$ ipython --no-banner

In [1]: import numpy as np

In [2]: np.set_printoptions(precision=2, suppress=True, linewidth=160, sign=" ")

In [3]: mat = np.array([[20, -16, -26, 8, -2, -2],
   ...:     [-16, 13, 21, -4, 4, 3],
   ...:     [-26, 21, 34, -8, 5, 4],
   ...:     [8, -4, -8, 32, 28, 16],
   ...:     [-2, 4, 5, 28, 29, 17],
   ...:     [-2, 3, 4, 16, 17, 10]])

In [4]: Uu, sigma, VT = np.linalg.svd(mat)

In [5]: vecs = VT[:(sigma > 1e-8).sum()]

In [6]: rng = np.random.default_rng(74002)

In [7]: vec = mat[3] + 4 * mat[1] + rng.integers(2) * np.eye(6)[4]

In [8]: vec
Out[8]: array([-56.,  48.,  76.,  16.,  44.,  28.])

In [9]: np.diag(vecs.T @ vecs)
Out[9]: array([ 0.29,  0.19,  0.49,  0.46,  0.43,  0.15])

In [10]: np.allclose(vecs.T @ vecs @ vec, vec)
Out[10]: True

In [11]: r = np.linalg.matrix_rank(mat)

In [12]: r
Out[12]: np.int64(2)

In [13]: N = np.linalg.svd(mat)[2][r:].T

In [14]: np.allclose(mat @ N, 0)
Out[14]: True

In [15]: [int(np.linalg.matrix_rank(np.delete(mat, i, axis=0))) for i in range(6)]
Out[15]: [2, 2, 2, 2, 2, 2]

In [16]: np.round(mat @ N, 2) + 0
Out[16]: 
array([[ 0.,  0.,  0.,  0.],
       [ 0.,  0.,  0.,  0.],
       [ 0.,  0.,  0.,  0.],
       [ 0.,  0.,  0.,  0.],
       [ 0.,  0.,  0.,  0.],
       [ 0.,  0.,  0.,  0.]])

In [17]: np.linalg.matrix_rank(mat.T @ mat), np.linalg.matrix_rank(mat @ mat.T)
Out[17]: (np.int64(2), np.int64(2))
